$ ipython --no-banner

In [1]: import numpy as np

In [2]: from numpy import linalg as LA

In [3]: np.set_printoptions(precision=1, suppress=True, linewidth=140)

In [4]: def rd(a):
   ...:     return np.round(a, 1) + 0
   ...: 

In [5]: data = np.array([[1, 0, 0, 0, 0, 0],
   ...:     [3, 1, 0, 0, 0, 0],
   ...:     [1, -3, 1, 0, 0, 0],
   ...:     [1, -3, 0, 1, 0, 0],
   ...:     [-1, -3, 1, 1, 1, 0],
   ...:     [-3, 2, -2, -1, 2, 1]])

In [6]: # triangular, det is the product of the diagonal

In [7]: f = np.array([0, 5, 0, 4, 0, 2])

In [8]: other = data + np.outer(f, np.eye(6)[3])

In [9]: LA.matrix_rank(other - data)
Out[9]: np.int64(1)

In [10]: other
Out[10]: 
array([[ 1.,  0.,  0.,  0.,  0.,  0.],
       [ 3.,  1.,  0.,  5.,  0.,  0.],
       [ 1., -3.,  1.,  0.,  0.,  0.],
       [ 1., -3.,  0.,  5.,  0.,  0.],
       [-1., -3.,  1.,  1.,  1.,  0.],
       [-3.,  2., -2.,  1.,  2.,  1.]])

In [11]: rng = np.random.default_rng(2284)

In [12]: labels = rng.permutation(6)

In [13]: other = data[:, labels] * rng.choice([-1, 1], 6)

In [14]: other
Out[14]: 
array([[ 0,  0,  0,  0,  0, -1],
       [ 0,  0,  1,  0,  0, -3],
       [ 0,  0, -3,  0,  1, -1],
       [ 0,  0, -3,  1,  0, -1],
       [-1,  0, -3,  1,  1,  1],
       [-2,  1,  2, -1, -2,  3]])

In [15]: left, _, Vh = LA.svd(data.T @ other)

In [16]: rd(LA.lstsq(data, other)[0])
Out[16]: 
array([[ 0.,  0.,  0.,  0.,  0., -1.],
       [ 0.,  0.,  1.,  0.,  0.,  0.],
       [ 0.,  0.,  0.,  0.,  1.,  0.],
       [ 0.,  0.,  0.,  1.,  0.,  0.],
       [-1.,  0.,  0.,  0.,  0.,  0.],
       [ 0.,  1.,  0.,  0.,  0.,  0.]])

In [17]: rd(left @ Vh)
Out[17]: 
array([[ 0.,  0.,  0.,  0.,  0., -1.],
       [ 0.,  0.,  1.,  0.,  0.,  0.],
       [ 0.,  0.,  0.,  0.,  1.,  0.],
       [ 0.,  0.,  0.,  1.,  0.,  0.],
       [-1.,  0.,  0.,  0.,  0.,  0.],
       [ 0.,  1.,  0.,  0.,  0.,  0.]])

In [18]: labels
Out[18]: array([4, 5, 1, 3, 2, 0])
